$ ipython --no-banner

In [1]: import numpy as np

In [2]: from numpy import linalg as LA

In [3]: np.set_printoptions(precision=2, suppress=True, linewidth=160, legacy="1.25")

In [4]: def rd(a):
   ...:     return np.round(a, 2) + 0
   ...: 

In [5]: M = np.load("block10.npy")

In [6]: M
Out[6]: 
array([[0.5, 0.5],
       [0. , 1. ]])

In [7]: # rows sum to 1

In [8]: LA.matrix_rank(M)
Out[8]: 2

In [9]: np.count_nonzero(M)
Out[9]: 3

In [10]: M - M[0]
Out[10]: 
array([[ 0. ,  0. ],
       [-0.5,  0.5]])

In [11]: np.diff(M, axis=0)
Out[11]: array([[-0.5,  0.5]])

In [12]: rd(LA.svd(M, compute_uv=False))
Out[12]: array([1.14, 0.44])

In [13]: M.sum(axis=1)
Out[13]: array([1., 1.])

In [14]: rd(LA.matrix_power(M, 100))
Out[14]: 
array([[0., 1.],
       [0., 1.]])

In [15]: rd(LA.matrix_power(M, 2))
Out[15]: 
array([[0.25, 0.75],
       [0.  , 1.  ]])

In [16]: rd(np.sort(np.abs(LA.eigvals(M)))[::-1])
Out[16]: array([1. , 0.5])

In [17]: M @ np.ones(2)
Out[17]: array([1., 1.])

In [18]: pr = np.eye(2)[1]

In [19]: for _ in range(5):
    ...:     pr = pr @ M
    ...:     print(pr.round(2))
    ...: 
[0. 1.]
[0. 1.]
[0. 1.]
[0. 1.]
[0. 1.]

In [20]: rd(np.sort(LA.eigvals(M)))
Out[20]: array([0.5, 1. ])

In [21]: LA.matrix_rank(M - M[0, 0] * np.eye(2))
Out[21]: 1

In [22]: M @ M
Out[22]: 
array([[0.25, 0.75],
       [0.  , 1.  ]])

In [23]: np.prod(np.diag(M)), rd(LA.det(M))
Out[23]: (0.5, 0.5)

In [24]: [int(LA.matrix_rank(LA.matrix_power(M, p))) for p in range(1, 3)]
Out[24]: [2, 2]

In [25]: rng = np.random.default_rng(274035)

In [26]: lab = rng.permutation(2)

In [27]: lab
Out[27]: array([0, 1])

In [28]: Y = M[lab][:, lab]

In [29]: np.allclose(Y, M)
Out[29]: True

In [30]: Y
Out[30]: 
array([[0.5, 0.5],
       [0. , 1. ]])

In [31]: np.diag(Y)
Out[31]: array([0.5, 1. ])

In [32]: rd(np.sort(np.abs(LA.eigvals(Y))))
Out[32]: array([0.5, 1. ])

In [33]: rd(LA.det(Y)), rd(LA.det(M[lab]))
Out[33]: (0.5, 0.5)

In [34]: np.trace(Y)
Out[34]: 1.5

In [35]: lab = rng.permutation(2)

In [36]: Y = M[:, lab] * rng.choice([-1, 1], 2)

In [37]: Y
Out[37]: 
array([[-0.5,  0.5],
       [-0. ,  1. ]])

In [38]: Uu, _, Vh = LA.svd(M.T @ Y)

In [39]: rd(LA.lstsq(M, Y)[0])
Out[39]: 
array([[-1.,  0.],
       [ 0.,  1.]])

In [40]: lab
Out[40]: array([0, 1])

In [41]: K = np.load("layer7.npy")

In [42]: K
Out[42]: 
array([[ 1, -1, -1,  1, -1,  1,  1, -1],
       [ 1,  1, -1, -1, -1, -1,  1,  1],
       [ 1,  1,  1,  1,  1,  1,  1,  1]])

In [43]: # column 4 repeats column 2

In [44]: u, r1 = K[2], K[0]

In [45]: u @ u
Out[45]: 8

In [46]: pr = (u @ r1) / (u @ u) * u

In [47]: LA.matrix_rank(np.outer(u, r1))
Out[47]: 1

In [48]: rd(LA.norm(u + r1) ** 2 + LA.norm(u - r1) ** 2)
Out[48]: 32.0

In [49]: (r1 - pr) @ u
Out[49]: 0.0

In [50]: r1 - pr
Out[50]: array([ 1., -1., -1.,  1., -1.,  1.,  1., -1.])

In [51]: rd(LA.norm(K, 2))
Out[51]: 2.83

In [52]: rd(LA.norm(K) ** 2 / LA.norm(K, 2) ** 2)
Out[52]: 3.0

In [53]: rd(LA.norm(K, "nuc"))
Out[53]: 8.49

In [54]: rd(LA.norm(K, axis=0))
Out[54]: array([1.73, 1.73, 1.73, 1.73, 1.73, 1.73, 1.73, 1.73])

In [55]: LA.norm(K, axis=1).argmax()
Out[55]: 0

In [56]: rd(LA.norm(K[0] - K[1]))
Out[56]: 4.0

In [57]: Q, evecs = LA.qr(M[:, :1])[0], LA.qr(M[:, 1:])[0]

In [58]: sigma = LA.svd(Q.T @ evecs, compute_uv=False)

In [59]: rd(sigma)
Out[59]: array([0.45])

In [60]: rd(LA.norm(Q @ Q.T - evecs @ evecs.T, 2))
Out[60]: 0.89

In [61]: gram = K.T @ K

In [62]: gram
Out[62]: 
array([[ 3,  1, -1,  1, -1,  1,  3,  1],
       [ 1,  3,  1, -1,  1, -1,  1,  3],
       [-1,  1,  3,  1,  3,  1, -1,  1],
       [ 1, -1,  1,  3,  1,  3,  1, -1],
       [-1,  1,  3,  1,  3,  1, -1,  1],
       [ 1, -1,  1,  3,  1,  3,  1, -1],
       [ 3,  1, -1,  1, -1,  1,  3,  1],
       [ 1,  3,  1, -1,  1, -1,  1,  3]])

In [63]: np.diag(gram)
Out[63]: array([3, 3, 3, 3, 3, 3, 3, 3])

In [64]: LA.matrix_rank(gram)
Out[64]: 3

In [65]: rd(LA.svd(K, compute_uv=False) ** 2)
Out[65]: array([8., 8., 8.])

In [66]: Y = K + rng.integers(-2, 3, (3, 2)) @ rng.integers(-2, 3, (2, 8))

In [67]: Y
Out[67]: 
array([[-4, -1, -2, -1,  3, -1, -1, -5],
       [-1, -5, -5, -9, -3,  3,  5,  3],
       [ 4,  5,  4,  7,  1, -1, -1,  1]])

In [68]: np.abs(Y - K).sum(axis=1)
Out[68]: array([20, 32, 20])

In [69]: LA.matrix_rank(Y - K, tol=1e-8)
Out[69]: 2

In [70]: J = np.array([[4.19, -2.1, 0.3],
    ...:     [-1.21, 0.6, 0.4],
    ...:     [1.59, -0.8, 0.3],
    ...:     [0.99, -0.5, 0.6],
    ...:     [-0.81, 0.4, 0.4],
    ...:     [2.8, -1.4, -1.9],
    ...:     [0.18, -0.1, 0.1],
    ...:     [2.44, -1.2, -1.2],
    ...:     [-0.97, 0.5, -0.3],
    ...:     [2.78, -1.4, -1.2],
    ...:     [0.79, -0.4, -0.2],
    ...:     [2.2, -1.1, 0.1],
    ...:     [-0.38, 0.2, 1.7],
    ...:     [-0.61, 0.3, -1.1],
    ...:     [-2.41, 1.2, 0.6],
    ...:     [-2.2, 1.1, -0.8],
    ...:     [0.82, -0.4, -0.8],
    ...:     [0.21, -0.1, 0.0],
    ...:     [-3.19, 1.6, -0.2],
    ...:     [0.01, 0.0, 0.9]])

In [71]: Xc = J - J.mean(axis=0)

In [72]: Uu, sigma, Vh = LA.svd(Xc, full_matrices=False)

In [73]: rd(Xc.mean(axis=0))
Out[73]: array([0., 0., 0.])

In [74]: np.abs(Vh[0]).argmax()
Out[74]: 0

In [75]: rd(sigma ** 2 / (sigma ** 2).sum())
Out[75]: array([0.88, 0.12, 0.  ])

In [76]: np.searchsorted(np.cumsum(sigma ** 2) / (sigma ** 2).sum(), 0.9) + 1
Out[76]: 2

In [77]: P = J @ LA.solve(J.T @ J, J.T)

In [78]: rd(LA.eigvalsh(P))
Out[78]: array([0., 0., 0., 0., 0., 0., 0., 0., 0., 0., 0., 0., 0., 0., 0., 0., 0., 1., 1., 1.])

In [79]: Q, Rm = LA.qr(J)

In [80]: rd(np.abs(np.diag(Rm)))
Out[80]: array([8.56, 0.04, 3.57])

In [81]: rd(abs(Rm[0, 0])), rd(LA.norm(J[:, 0]))
Out[81]: (8.56, 8.56)

In [82]: rd(Q.T @ Q)
Out[82]: 
array([[1., 0., 0.],
       [0., 1., 0.],
       [0., 0., 1.]])

In [83]: data = np.array([[2, 5, 0], [0, 3, 0], [0, 0, 1]])

In [84]: rd(LA.det(data))
Out[84]: 6.0

In [85]: np.flatnonzero(LA.matrix_power((data != 0) + (data.T != 0) + np.eye(3), 3)[1])
Out[85]: array([0, 1])

In [86]: data @ data
Out[86]: 
array([[ 4, 25,  0],
       [ 0,  9,  0],
       [ 0,  0,  1]])

In [87]: (LA.matrix_power((data != 0) + (data.T != 0) + np.eye(3), 3) > 0).astype(int)
Out[87]: 
array([[1, 1, 0],
       [1, 1, 0],
       [0, 0, 1]])

In [88]: rd(LA.eigvals(data))
Out[88]: array([2., 3., 1.])

In [89]: np.poly(data)
Out[89]: array([ 1., -6., 11., -6.])

In [90]: rd(LA.det(data[::-1]))
Out[90]: -6.0

In [91]: rd(LA.eigvals(data).sum().real)
Out[91]: 6.0

In [92]: np.einsum("ij,ji->", data, data)
Out[92]: 14

In [93]: np.prod(np.diag(data)), rd(LA.det(data))
Out[93]: (6, 6.0)

In [94]: rd(np.sort(LA.eigvals(data)))
Out[94]: array([1., 2., 3.])

In [95]: Y = np.array([[0.7], [1.0], [-0.2]])

In [96]: cent = np.array([[-0.5, 0.4, 0.3]])

In [97]: W0 = Y @ cent

In [98]: rd(W0)
Out[98]: 
array([[-0.35,  0.28,  0.21],
       [-0.5 ,  0.4 ,  0.3 ],
       [ 0.1 , -0.08, -0.06]])

In [99]: # rank 1

In [100]: [round(float(x), 2) for x in LA.svd(W0, compute_uv=False)[:3]]
Out[100]: [0.87, 0.0, 0.0]

In [101]: LA.cond(W0) > 100
Out[101]: True

In [102]: P = np.triu(np.array([[1, 1, 1], [0, 2, 2], [2, 0, 0]]), 1) + np.eye(3)

In [103]: Y = P @ W0 @ LA.inv(P)

In [104]: rd(LA.det(Y))
Out[104]: 0.0

In [105]: LA.matrix_rank(Y)
Out[105]: 1

In [106]: rd(np.trace(Y)), rd(np.trace(W0))
Out[106]: (-0.01, -0.01)

In [107]: rd(np.poly(Y))
Out[107]: array([1.  , 0.01, 0.  , 0.  ])

In [108]: Uu, sigma, Vh = LA.svd(W0)

In [109]: evecs = Vh[:(sigma > 1e-8).sum()]

In [110]: x0 = W0[0] + 4 * W0[2] + rng.integers(2) * np.eye(3)[2]

In [111]: rd(x0)
Out[111]: array([ 0.05, -0.04, -0.03])

In [112]: rd(evecs.T @ evecs)
Out[112]: 
array([[ 0.5 , -0.4 , -0.3 ],
       [-0.4 ,  0.32,  0.24],
       [-0.3 ,  0.24,  0.18]])

In [113]: np.allclose(evecs.T @ evecs @ x0, x0)
Out[113]: True

In [114]: LA.matrix_rank(np.vstack([W0, x0]))
Out[114]: 1

In [115]: rd(LA.norm(x0 - evecs.T @ evecs @ x0))
Out[115]: 0.0

In [116]: rd(np.diag(evecs.T @ evecs))
Out[116]: array([0.5 , 0.32, 0.18])

In [117]: ang = np.sort(rng.uniform(-2, 2, 15))

In [118]: F = np.c_[ang, ang ** 2, ang ** 3] @ np.array([[1, 0, 5], [4, 3, 3], [3, 5, 5]])

In [119]: rd(F)
Out[119]: 
array([[ -7.86, -23.05, -32.5 ],
       [ -5.89, -18.36, -27.22],
       [ -2.57,  -9.98, -17.45],
       [ -1.88,  -8.1 , -15.16],
       [ -0.83,  -4.98, -11.2 ],
       [ -0.73,  -4.67, -10.79],
       [ -0.1 ,  -2.44,  -7.66],
       [  0.03,   0.16,  -1.69],
       [  0.42,   0.18,   1.24],
       [  1.44,   0.98,   3.15],
       [  2.02,   1.51,   4.11],
       [  2.59,   2.06,   5.01],
       [ 26.5 ,  31.27,  39.58],
       [ 31.84,  38.33,  47.29],
       [ 38.15,  46.79,  56.42]])

In [120]: x0 = np.array([-1, 3, 0])

In [121]: y = F @ x0

In [122]: rd(LA.solve(F.T @ F, F.T @ y))
Out[122]: array([-1.,  3.,  0.])

In [123]: rd(LA.pinv(F) @ F)
Out[123]: 
array([[1., 0., 0.],
       [0., 1., 0.],
       [0., 0., 1.]])

In [124]: rd(LA.lstsq(F, y)[0])
Out[124]: array([-1.,  3.,  0.])

In [125]: y = y + 0.3 * rng.normal(size=15)

In [126]: rd(y)
Out[126]: array([-61.66, -48.72, -27.07, -22.9 , -13.82, -13.21,  -6.74,   0.48,   0.18,   1.45,   2.63,   3.2 ,  67.19,  83.09, 102.31])

In [127]: coef, *_ = LA.lstsq(F, y)

In [128]: rd(LA.norm(y - F @ coef))
Out[128]: 1.01

In [129]: u = np.array([1, -5])

In [130]: rd(np.correlate(F[12], F[5], "full"))
Out[130]: array([-285.98, -461.18, -592.52, -207.76,  -28.96])

In [131]: rd(np.cross(F[12, :3], F[5, :3]))
Out[131]: array([-152.49,  257.02, -100.93])
